$ ipython --no-banner

In [1]: import numpy as np

In [2]: import numpy.linalg as la

In [3]: np.set_printoptions(precision=1, suppress=True, linewidth=100)

In [4]: def rd(a):
   ...:     return np.round(a, 1) + 0
   ...: 

In [5]: X = np.load("x.npy")

In [6]: print(rd(X))
[[ 0.  -1.  -0.2 -0.2]
 [-1.   0.  -0.2 -0.2]
 [-0.2 -0.2  1.   0. ]
 [-0.2 -0.2  0.   1. ]]

In [7]: print(rd(la.eigvals(X)))
[ 1. -1.  1.  1.]

In [8]: print(rd(np.kron(np.eye(2, dtype=int), X)))
[[ 0.  -1.  -0.2 -0.2  0.   0.   0.   0. ]
 [-1.   0.  -0.2 -0.2  0.   0.   0.   0. ]
 [-0.2 -0.2  1.   0.   0.   0.   0.   0. ]
 [-0.2 -0.2  0.   1.   0.   0.   0.   0. ]
 [ 0.   0.   0.   0.   0.  -1.  -0.2 -0.2]
 [ 0.   0.   0.   0.  -1.   0.  -0.2 -0.2]
 [ 0.   0.   0.   0.  -0.2 -0.2  1.   0. ]
 [ 0.   0.   0.   0.  -0.2 -0.2  0.   1. ]]

In [9]: print(rd(np.poly(X)))
[ 1. -2.  0.  2. -1.]

In [10]: print(rd(la.det(X[::-1])))
-1.0

In [11]: print(rd(la.det(2 * X)), rd(la.det(X)))
-16.0 -1.0

In [12]: vals, vecs = la.eig(X)

In [13]: print(rd(np.prod(vals)))
-1.0

In [14]: print(rd(X @ vecs[:, 0] - vals[0] * vecs[:, 0]))
[0. 0. 0. 0.]

In [15]: x0 = np.array([-8, -4, -6, 6])

In [16]: print(rd(la.norm(x0)), rd(la.norm(X @ x0)))
12.3 12.3

In [17]: print([p for p in range(1, 25) if np.allclose(la.matrix_power(X, p), np.eye(4))])
[2, 4, 6, 8, 10, 12, 14, 16, 18, 20, 22, 24]

In [18]: print(rd(np.abs(la.eigvals(X))))
[1. 1. 1. 1.]

In [19]: print(rd(np.sort(np.abs(np.degrees(np.angle(la.eigvals(X)))))))
[  0.   0.   0. 180.]

In [20]: print(rd(X.T @ (X @ x0)))
[-8. -4. -6.  6.]

In [21]: print(4 - la.matrix_rank(X - np.eye(4), tol=1e-8))
3

In [22]: print(rd(la.det(X)))
-1.0

In [23]: print(rd(np.sort(np.abs(la.eigvals(X)))))
[1. 1. 1. 1.]

In [24]: print(rd(la.det(X)))
-1.0

In [25]: print(rd((X + X.T) / 2))
[[ 0.  -1.  -0.2 -0.2]
 [-1.   0.  -0.2 -0.2]
 [-0.2 -0.2  1.   0. ]
 [-0.2 -0.2  0.   1. ]]

In [26]: print(rd(X @ X))
[[1. 0. 0. 0.]
 [0. 1. 0. 0.]
 [0. 0. 1. 0.]
 [0. 0. 0. 1.]]

In [27]: print((X - X.T) / 2)
[[0. 0. 0. 0.]
 [0. 0. 0. 0.]
 [0. 0. 0. 0.]
 [0. 0. 0. 0.]]

In [28]: la.determinant(X)
---------------------------------------------------------------------------
AttributeError                            Traceback (most recent call last)
Cell In[28], line 1
----> 1 la.determinant(X)

AttributeError: module 'numpy.linalg' has no attribute 'determinant'

In [29]: print(np.trace(X))
2.0

In [30]: arr = np.load("mat.npy")

In [31]: print(arr)
[[0 2 0 0]
 [0 0 3 0]
 [0 0 0 3]
 [3 0 0 0]]

In [32]: O, vecs = la.qr(arr[:, :1])[0], la.qr(arr[:, 1:])[0]

In [33]: sv = la.svd(O.T @ vecs, compute_uv=False)

In [34]: print(rd(la.norm(O @ O.T - vecs @ vecs.T, 2)))
1.0

In [35]: print(np.degrees(np.arccos(sv.clip(0, 1))))
[90.]

In [36]: u = np.array([-5, 8, -8, -6])

In [37]: other = arr + np.outer(u, np.eye(4)[3])

In [38]: print(la.matrix_rank(la.inv(other) - la.inv(arr), tol=1e-8))
1

In [39]: print(rd(la.det(other) / la.det(arr)), rd(1 + la.solve(arr, u)[3]))
-1.7 -1.7

In [40]: M = np.array([[1, 0], [-2, 1]])

In [41]: vals, vecs = la.eig(M)

In [42]: print(vals)
[1. 1.]

In [43]: print(M @ vecs[:, 0] - vals[0] * vecs[:, 0])
[0. 0.]

In [44]: print(rd(np.sort(la.eigvals(la.inv(M)))))
[1. 1.]

In [45]: Uu, sv, vt = la.svd(M, full_matrices=False)

In [46]: print(rd(sv / sv[0]))
[1.  0.2]

In [47]: print(rd(np.cumsum(sv ** 2) / np.sum(sv ** 2)))
[1. 1.]

In [48]: print(rd(sv))
[2.4 0.4]

In [49]: print(rd(vt @ vt.T))
[[1. 0.]
 [0. 1.]]

In [50]: print(np.abs(Uu[:, 0]).round(6).argmax())
1

In [51]: print(rd(Uu.T @ M @ vt.T))
[[2.4 0. ]
 [0.  0.4]]

In [52]: print(Uu.shape, sv.shape, vt.shape)
(2, 2) (2,) (2, 2)

In [53]: print(rd(np.sqrt((sv ** 2).sum())), rd(la.norm(M)))
2.4 2.4

In [54]: print(rd(Uu.T @ Uu))
[[1. 0.]
 [0. 1.]]

In [55]: J = np.load("case5.npy")

In [56]: print(J)
[[-1.  3.]
 [ 0.  3.]]

In [57]: hat = np.triu(np.array([[1, 0], [4, 0]]), 1) + np.eye(2)

In [58]: other = hat @ J @ la.inv(hat)

In [59]: print(rd(la.det(other)))
-3.0

In [60]: print(hat @ J - J @ hat)
[[0. 0.]
 [0. 0.]]

In [61]: print(np.trace(other), np.trace(J))
2.0 2.0

In [62]: rng = np.random.default_rng(6696)

In [63]: labels = rng.permutation(4)

In [64]: other = arr[:, labels] * rng.choice([-1, 1], 4)

In [65]: print(other)
[[ 2  0  0  0]
 [ 0 -3  0  0]
 [ 0  0  0 -3]
 [ 0  0 -3  0]]

In [66]: Uu, _, vt = la.svd(arr.T @ other)

In [67]: print(rd(la.lstsq(arr, other)[0]))
[[ 0.  0. -1.  0.]
 [ 1.  0.  0.  0.]
 [ 0. -1.  0.  0.]
 [ 0.  0.  0. -1.]]

In [68]: print(labels)
[1 2 0 3]

In [69]: mat = np.load("w.npy")

In [70]: print(rd(mat))
[[ 0.3  0.2  0.3 -0.3]
 [ 0.2  0.8 -0.3 -0.3]
 [ 0.3 -0.3  0.6 -0.2]
 [-0.3 -0.3 -0.2  0.3]]

In [71]: print(rd(la.det(mat.T)))
0.0

In [72]: print(rd(la.det(2 * mat)), rd(la.det(mat)))
0.0 0.0

In [73]: print(rd(np.einsum("ij,ji->", mat, mat)))
2.0

In [74]: print(rd(la.det(mat[::-1])))
0.0

In [75]: vals, vecs = la.eigh(mat)

In [76]: x0 = np.array([1, 1, 1, 3])

In [77]: print(rd(vecs * np.maximum(vals, 0) @ vecs.T))
[[ 0.3  0.2  0.3 -0.3]
 [ 0.2  0.8 -0.3 -0.3]
 [ 0.3 -0.3  0.6 -0.2]
 [-0.3 -0.3 -0.2  0.3]]

In [78]: print(rd(vecs * np.abs(vals) @ vecs.T))
[[ 0.3  0.2  0.3 -0.3]
 [ 0.2  0.8 -0.3 -0.3]
 [ 0.3 -0.3  0.6 -0.2]
 [-0.3 -0.3 -0.2  0.3]]
